$ python -q
>>> import numpy as np
>>> import numpy.linalg as la
>>> np.set_printoptions(precision=2, suppress=True, linewidth=140, legacy="1.25")
>>> J = np.load("m.npy")
>>> J
array([[ 1, -1,  3,  2,  2,  1, -2],
       [-2,  1, -3, -2, -1, -3, -2],
       [-2,  1, -3, -2, -1, -3, -2]])
>>> # row 2 repeats row 1
>>> rank = la.matrix_rank(J)
>>> rank
2
>>> null = la.svd(J)[2][rank:].T
>>> [int(la.matrix_rank(J[:, :j + 1])) for j in range(7)]
[1, 2, 2, 2, 2, 2, 2]
>>> null.shape
(7, 5)
>>> la.matrix_rank(J.T @ J), la.matrix_rank(J @ J.T)
(2, 2)
>>> np.round(J @ null, 2) + 0
array([[0., 0., 0., 0., 0.],
       [0., 0., 0., 0., 0.],
       [0., 0., 0., 0., 0.]])
>>> r0 = np.array([5, -8, 1, -2, -4, 0, 6, -9, 6])
>>> v = np.array([2, 3, -1])
>>> data = np.outer(r0, v)
>>> data
array([[ 10,  15,  -5],
       [-16, -24,   8],
       [  2,   3,  -1],
       [ -4,  -6,   2],
       [ -8, -12,   4],
       [  0,   0,   0],
       [ 12,  18,  -6],
       [-18, -27,   9],
       [ 12,  18,  -6]])
>>> # rows 6 and 8 are equal
>>> np.round(la.norm(data, 1), 2), np.round(la.norm(data, np.inf), 2)
(123.0, 54.0)
>>> round(la.norm(data) ** 2 / la.norm(data, 2) ** 2, 2)
1.0
>>> la.norm(data, axis=0)
array([32.43, 48.65, 16.22])
>>> la.norm(data, axis=1)
array([18.71, 29.93,  3.74,  7.48, 14.97,  0.  , 22.45, 33.67, 22.45])
>>> M = np.load("w.npy")
>>> M
array([[ 22,   1,   2,   1,   2,   2,   2,   1,   0],
       [  2, -40,   0,   1,   2,   2,   2,   1,   1],
       [  1,   2,   1,   1,   1,   2,   0,   2,   0],
       [  0,   0,   0,   2,   2,   0,   1,   0,   0],
       [  2,   0,   0,   0,  41,   0,   2,   2,   0],
       [  0,   2,   0,   1,   0, -20,   0,   0,   2],
       [  0,   0,   0,   0,   0,   1,   1,   2,   0],
       [  1,   0,   1,   1,   1,   0,   2,  40,   2],
       [  0,   0,   1,   1,   2,   1,   0,   1,  41]])
>>> rng = np.random.default_rng(38956)
>>> labels = rng.permutation(9)
>>> labels
array([0, 3, 7, 4, 5, 6, 8, 1, 2])
>>> A2 = M[labels][:, labels]
>>> np.allclose(A2, M)
False
>>> np.sort(np.abs(la.eigvals(A2)))
array([ 0.67,  1.11,  1.98, 19.85, 21.84, 39.44, 39.44, 40.21, 43.6 ])
>>> A2
array([[ 22,   1,   1,   2,   2,   2,   0,   1,   2],
       [  0,   2,   0,   2,   0,   1,   0,   0,   0],
       [  1,   1,  40,   1,   0,   2,   2,   0,   1],
       [  2,   0,   2,  41,   0,   2,   0,   0,   0],
       [  0,   1,   0,   0, -20,   0,   2,   2,   0],
       [  0,   0,   2,   0,   1,   1,   0,   0,   0],
       [  0,   1,   1,   2,   1,   0,  41,   0,   1],
       [  2,   1,   1,   2,   2,   2,   1, -40,   0],
       [  1,   1,   2,   1,   2,   0,   0,   2,   1]])
>>> np.trace(A2)
88
